In [1]: import numpy as np

In [2]: from numpy import linalg as LA

In [3]: np.set_printoptions(precision=1, suppress=True, linewidth=160)

In [4]: E = np.load("run15.npy")

In [5]: E
Out[5]: 
array([[ 40,   8,  22,  -9, -32,  11,   7, -15],
       [  8,  41, -10,   3, -15,  28, -14,   3],
       [ 22, -10,  29, -16, -24,   5,   2,   8],
       [ -9,   3, -16,  38,   4,  -3,  18, -15],
       [-32, -15, -24,   4,  53, -28, -12,  -2],
       [ 11,  28,   5,  -3, -28,  58,  -3,  31],
       [  7, -14,   2,  18, -12,  -3,  38, -19],
       [-15,   3,   8, -15,  -2,  31, -19,  74]])

In [6]: rng = np.random.default_rng(9)

In [7]: labels = rng.permutation(8)

In [8]: other = E[:, labels] * rng.choice([-1, 1], 8)

In [9]: other
Out[9]: 
array([[ -9, -15,  11,  22, -32,  40,   7,   8],
       [  3,   3,  28, -10, -15,   8, -14,  41],
       [-16,   8,   5,  29, -24,  22,   2, -10],
       [ 38, -15,  -3, -16,   4,  -9,  18,   3],
       [  4,  -2, -28, -24,  53, -32, -12, -15],
       [ -3,  31,  58,   5, -28,  11,  -3,  28],
       [ 18, -19,  -3,   2, -12,   7,  38, -14],
       [-15,  74,  31,   8,  -2, -15, -19,   3]])

In [10]: U, _, Vt = LA.svd(E.T @ other)

In [11]: np.round(LA.lstsq(E, other)[0], 1) + 0
Out[11]: 
array([[0., 0., 0., 0., 0., 1., 0., 0.],
       [0., 0., 0., 0., 0., 0., 0., 1.],
       [0., 0., 0., 1., 0., 0., 0., 0.],
       [1., 0., 0., 0., 0., 0., 0., 0.],
       [0., 0., 0., 0., 1., 0., 0., 0.],
       [0., 0., 1., 0., 0., 0., 0., 0.],
       [0., 0., 0., 0., 0., 0., 1., 0.],
       [0., 1., 0., 0., 0., 0., 0., 0.]])

In [12]: labels
Out[12]: array([3, 7, 5, 2, 4, 0, 6, 1])

In [13]: np.round(U @ Vt, 1) + 0
Out[13]: 
array([[0., 0., 0., 0., 0., 1., 0., 0.],
       [0., 0., 0., 0., 0., 0., 0., 1.],
       [0., 0., 0., 1., 0., 0., 0., 0.],
       [1., 0., 0., 0., 0., 0., 0., 0.],
       [0., 0., 0., 0., 1., 0., 0., 0.],
       [0., 0., 1., 0., 0., 0., 0., 0.],
       [0., 0., 0., 0., 0., 0., 1., 0.],
       [0., 1., 0., 0., 0., 0., 0., 0.]])

In [14]: L = LA.cholesky(E)

In [15]: np.round(E / np.sqrt(np.outer(np.diag(E), np.diag(E))), 1) + 0
Out[15]: 
array([[ 1. ,  0.2,  0.6, -0.2, -0.7,  0.2,  0.2, -0.3],
       [ 0.2,  1. , -0.3,  0.1, -0.3,  0.6, -0.4,  0.1],
       [ 0.6, -0.3,  1. , -0.5, -0.6,  0.1,  0.1,  0.2],
       [-0.2,  0.1, -0.5,  1. ,  0.1, -0.1,  0.5, -0.3],
       [-0.7, -0.3, -0.6,  0.1,  1. , -0.5, -0.3,  0. ],
       [ 0.2,  0.6,  0.1, -0.1, -0.5,  1. , -0.1,  0.5],
       [ 0.2, -0.4,  0.1,  0.5, -0.3, -0.1,  1. , -0.4],
       [-0.3,  0.1,  0.2, -0.3,  0. ,  0.5, -0.4,  1. ]])

In [16]: np.diag(L) ** 2
Out[16]: array([40. , 39.4, 11.6, 28. , 14.3, 29.5,  8.9, 25.1])

In [17]: evals, V = LA.eigh(E)

In [18]: x0 = np.array([0, 3, 5, 1, 4, 4, 5, 1])

In [19]: x0 @ E @ x0
Out[19]: np.int64(1524)

In [20]: V * np.abs(evals) @ V.T
Out[20]: 
array([[ 40.,   8.,  22.,  -9., -32.,  11.,   7., -15.],
       [  8.,  41., -10.,   3., -15.,  28., -14.,   3.],
       [ 22., -10.,  29., -16., -24.,   5.,   2.,   8.],
       [ -9.,   3., -16.,  38.,   4.,  -3.,  18., -15.],
       [-32., -15., -24.,   4.,  53., -28., -12.,  -2.],
       [ 11.,  28.,   5.,  -3., -28.,  58.,  -3.,  31.],
       [  7., -14.,   2.,  18., -12.,  -3.,  38., -19.],
       [-15.,   3.,   8., -15.,  -2.,  31., -19.,  74.]])

In [21]: V * np.maximum(evals, 0) @ V.T
Out[21]: 
array([[ 40.,   8.,  22.,  -9., -32.,  11.,   7., -15.],
       [  8.,  41., -10.,   3., -15.,  28., -14.,   3.],
       [ 22., -10.,  29., -16., -24.,   5.,   2.,   8.],
       [ -9.,   3., -16.,  38.,   4.,  -3.,  18., -15.],
       [-32., -15., -24.,   4.,  53., -28., -12.,  -2.],
       [ 11.,  28.,   5.,  -3., -28.,  58.,  -3.,  31.],
       [  7., -14.,   2.,  18., -12.,  -3.,  38., -19.],
       [-15.,   3.,   8., -15.,  -2.,  31., -19.,  74.]])

In [22]: LA.eigvalsh(E[1:, 1:])
Out[22]: array([  2.3,   7.5,  14.5,  43.3,  61.8,  79.2, 122.4])

In [23]: (np.sign(V[:, -1].round(6)) == np.sign(V[0, -1].round(6))).astype(int)
Out[23]: array([1, 1, 1, 0, 0, 1, 0, 1])

In [24]: evals, V = LA.eigh(E)

In [25]: round(evals.sum(), 1), np.trace(E)
Out[25]: (np.float64(371.0), np.int64(371))

In [26]: V @ np.diag(evals) @ V.T
Out[26]: 
array([[ 40.,   8.,  22.,  -9., -32.,  11.,   7., -15.],
       [  8.,  41., -10.,   3., -15.,  28., -14.,   3.],
       [ 22., -10.,  29., -16., -24.,   5.,   2.,   8.],
       [ -9.,   3., -16.,  38.,   4.,  -3.,  18., -15.],
       [-32., -15., -24.,   4.,  53., -28., -12.,  -2.],
       [ 11.,  28.,   5.,  -3., -28.,  58.,  -3.,  31.],
       [  7., -14.,   2.,  18., -12.,  -3.,  38., -19.],
       [-15.,   3.,   8., -15.,  -2.,  31., -19.,  74.]])

In [27]: LA.eigvalsh(E + 2 * np.eye(8))
Out[27]: array([  3.4,   8.5,  11.4,  16.5,  49.1,  67.1, 101.8, 129.1])

In [28]: np.abs(V[:, -1]).round(6).argmax()
Out[28]: np.int64(5)

In [29]: evals
Out[29]: array([  1.4,   6.5,   9.4,  14.5,  47.1,  65.1,  99.8, 127.1])

In [30]: labels = rng.permutation(8)

In [31]: labels
Out[31]: array([1, 3, 0, 6, 5, 7, 2, 4])

In [32]: other = E[labels][:, labels]

In [33]: np.diag(other)
Out[33]: array([41, 38, 40, 38, 58, 74, 29, 53])

In [34]: np.trace(other)
Out[34]: np.int64(371)

In [35]: np.allclose(other, E)
Out[35]: False

In [36]: M = 2 * np.eye(6) + np.eye(6, k=1)

In [37]: M
Out[37]: 
array([[2., 1., 0., 0., 0., 0.],
       [0., 2., 1., 0., 0., 0.],
       [0., 0., 2., 1., 0., 0.],
       [0., 0., 0., 2., 1., 0.],
       [0., 0., 0., 0., 2., 1.],
       [0., 0., 0., 0., 0., 2.]])

In [38]: # triangular

In [39]: LA.matrix_rank(M - M[0, 0] * np.eye(6))
Out[39]: np.int64(5)

In [40]: np.prod(np.diag(M)), round(float(LA.det(M)), 1)
Out[40]: (np.float64(64.0), 64.0)

In [41]: [int(LA.matrix_rank(LA.matrix_power(M, p))) for p in range(1, 7)]
Out[41]: [6, 6, 6, 6, 6, 6]

In [42]: x0 = np.array([6, 3, 4, 2, 9, 3])

In [43]: h = np.maximum(M @ x0, 0)

In [44]: np.maximum(M @ (3 * x0), 0)
Out[44]: array([45., 30., 30., 39., 63., 18.])

In [45]: np.maximum(M @ x0, 0) - np.maximum(-M @ x0, 0)
Out[45]: array([15., 10., 10., 13., 21.,  6.])

In [46]: np.flatnonzero(h > 1e-9)
Out[46]: array([0, 1, 2, 3, 4, 5])

In [47]: M.T @ h
Out[47]: array([30., 35., 30., 36., 55., 33.])

In [48]: M * (h > 1e-9)[:, None]
Out[48]: 
array([[2., 1., 0., 0., 0., 0.],
       [0., 2., 1., 0., 0., 0.],
       [0., 0., 2., 1., 0., 0.],
       [0., 0., 0., 2., 1., 0.],
       [0., 0., 0., 0., 2., 1.],
       [0., 0., 0., 0., 0., 2.]])

In [49]: h
Out[49]: array([15., 10., 10., 13., 21.,  6.])

In [50]: q, R = LA.qr(M)

In [51]: q.shape, R.shape
Out[51]: ((6, 6), (6, 6))

In [52]: np.abs(np.diag(R))
Out[52]: array([2., 2., 2., 2., 2., 2.])

In [53]: q @ R
Out[53]: 
array([[2., 1., 0., 0., 0., 0.],
       [0., 2., 1., 0., 0., 0.],
       [0., 0., 2., 1., 0., 0.],
       [0., 0., 0., 2., 1., 0.],
       [0., 0., 0., 0., 2., 1.],
       [0., 0., 0., 0., 0., 2.]])

In [54]: R
Out[54]: 
array([[2., 1., 0., 0., 0., 0.],
       [0., 2., 1., 0., 0., 0.],
       [0., 0., 2., 1., 0., 0.],
       [0., 0., 0., 2., 1., 0.],
       [0., 0., 0., 0., 2., 1.],
       [0., 0., 0., 0., 0., 2.]])

In [55]: q.T @ q
Out[55]: 
array([[1., 0., 0., 0., 0., 0.],
       [0., 1., 0., 0., 0., 0.],
       [0., 0., 1., 0., 0., 0.],
       [0., 0., 0., 1., 0., 0.],
       [0., 0., 0., 0., 1., 0.],
       [0., 0., 0., 0., 0., 1.]])

In [56]: np.trace(q @ q.T)
Out[56]: np.float64(6.0)

In [57]: feats = np.load("m.npy")

In [58]: feats
Out[58]: 
array([[-39,   3,   2,   1,   2,   0,   0,   1,   2,   0,   3,   3],
       [  2, -77,   3,   0,   0,   2,   2,   1,   1,   1,   1,   1],
       [  1,   3,  21,   2,   3,   1,   1,   1,   2,   2,   3,   1],
       [  2,   0,   1,   2,   1,   2,   0,   0,   0,   0,   3,   3],
       [  0,   1,   3,   2, -58,   2,   2,   2,   1,   0,   2,   2],
       [  2,   2,   3,   3,   3,   2,   3,   3,   0,   0,   0,   3],
       [  0,   2,   2,   3,   0,   3,   2,   2,   0,   2,   1,   0],
       [  3,   0,   3,   1,   1,   2,   0,  22,   3,   3,   3,   2],
       [  3,   3,   1,   2,   2,   2,   2,   2, -97,   0,   0,   2],
       [  0,   0,   0,   1,   2,   0,   1,   0,   2, -58,   1,   1],
       [  3,   0,   3,   2,   3,   1,   0,   1,   0,   2, 102,   2],
       [  0,   3,   2,   3,   2,   1,   1,   1,   2,   0,   3,  23]])

In [59]: x0 = np.array([-1, 2, -1, 2, -2, 1, 0, 0, 2, 1, -1, -2])

In [60]: rhs = feats @ x0

In [61]: rhs
Out[61]: array([  36, -157,  -16,   -8,  117,   -5,   12,   -2, -194,  -59, -111,  -38])

In [62]: np.round(LA.solve(feats, rhs + feats[:, 1]), 1) + 0
Out[62]: array([-1.,  3., -1.,  2., -2.,  1.,  0.,  0.,  2.,  1., -1., -2.])

In [63]: K = np.loadtxt("test12.csv", delimiter=",")

In [64]: K
Out[64]: 
array([[ 0.4,  0.6, -0.4, -0.8, -0.2,  0.8, -0.3,  0. ],
       [ 1.1, -0.9, -1.9, -3.8,  0.7, -1.7, -0.1,  0.7],
       [-1. , -1.2,  0.4,  0.7,  0. ,  0.5,  0.1,  0.7],
       [-1.3,  1.3,  0.4,  0.8, -0.9, -0.2, -1.1,  0. ],
       [-0.1,  0.2,  0.8,  1.6, -2.8,  1.4, -0.8,  0.3],
       [ 1.4,  1.8,  0.2,  0.3, -0.2, -0.8, -1.9, -1.5],
       [-1.5,  0.7,  0. , -0.1, -1.3, -1.9,  1.4, -2.4],
       [-0.4, -0.1,  0.2,  0.4,  2.3, -0.6, -1. ,  0.2],
       [ 0.4, -0.6, -0.9, -2. ,  0.2, -1.5,  0.6, -0.9],
       [ 0.5, -0.3,  0.5,  1. ,  0.6, -0.9, -1.2, -1.2],
       [ 0.1, -1. , -0.4, -0.6, -0.6, -2. ,  1. ,  1.2],
       [ 0.8,  1.6, -0.5, -1. ,  1.7,  2.7, -1.4, -0.6],
       [-0.6, -3. , -0.1,  0. , -0.2,  0.4,  1.9,  0.2],
       [ 0.9, -0.4, -0.4, -0.8,  1.1,  0.2,  0.2,  0.9],
       [ 0.4,  1.4,  2.8,  5.6, -0.4,  0.2, -2.4,  0.2],
       [-0.5,  1.1, -0.4, -0.9,  0.2,  0. ,  0.8, -0.4],
       [-1. ,  0.4,  1.3,  2.5,  0.9, -0.2, -0.8,  1.2],
       [ 1. ,  1.3, -0.8, -1.6,  1.3, -0.5, -0.1,  1. ],
       [ 0.3,  0.2,  0.7,  1.5, -1. ,  0.3,  0. ,  0.2],
       [ 3.9, -1.1, -1.6, -3.2, -0.5,  0.6, -0.5, -0.5],
       [ 0.7, -1.4, -1.7, -3.5,  1.2, -0.6, -1.2,  0.4],
       [ 0.1,  0.7,  0.1,  0.3,  2.2,  1.7,  0.1, -0.6],
       [ 0.6,  0.4,  0.3,  0.5,  1.3,  0.4, -1.3,  0.3],
       [-1. , -1.3,  0.3,  0.7, -0.9,  0.6, -0.4,  0.4],
       [ 0.5, -0.9, -0.2, -0.4, -0.3, -1.5, -0.9,  0.1],
       [ 1.1,  2.7,  1.8,  3.6, -1.8,  0.1,  0.3,  0.6],
       [ 0.5,  0.7, -0.7, -1.4, -0.2, -0.3, -0.5, -1. ],
       [-0.3, -1.3, -0.6, -1.2,  1.1, -1.4,  0.2,  0.1],
       [ 0.1,  0. ,  0. ,  0.1,  0.4, -0.4,  0.3,  0.9],
       [-0.7,  1.2,  0. ,  0. ,  1.4, -0.7,  1.3,  0.7],
       [ 1.2,  0.9, -0.1,  0. ,  0.8,  0.4,  0. , -1. ],
       [ 0.1,  0.8,  0.4,  0.8,  0.8, -0.6, -1.1,  1. ],
       [-1.1, -0.2, -0.4, -0.8, -0.8,  0.2, -1.5, -2.4],
       [ 1.6, -0.1,  0.5,  0.9,  0.6,  2.3,  0.6,  0.6],
       [ 0.1, -0.8,  1.5,  3.1, -0.3,  1.3,  1. , -0.2],
       [-0.3,  0.4, -0.8, -1.6, -0.5, -0.2, -1. ,  0.1]])

In [65]: hat = K @ LA.solve(K.T @ K, K.T)

In [66]: np.allclose(hat @ hat, hat)
Out[66]: True
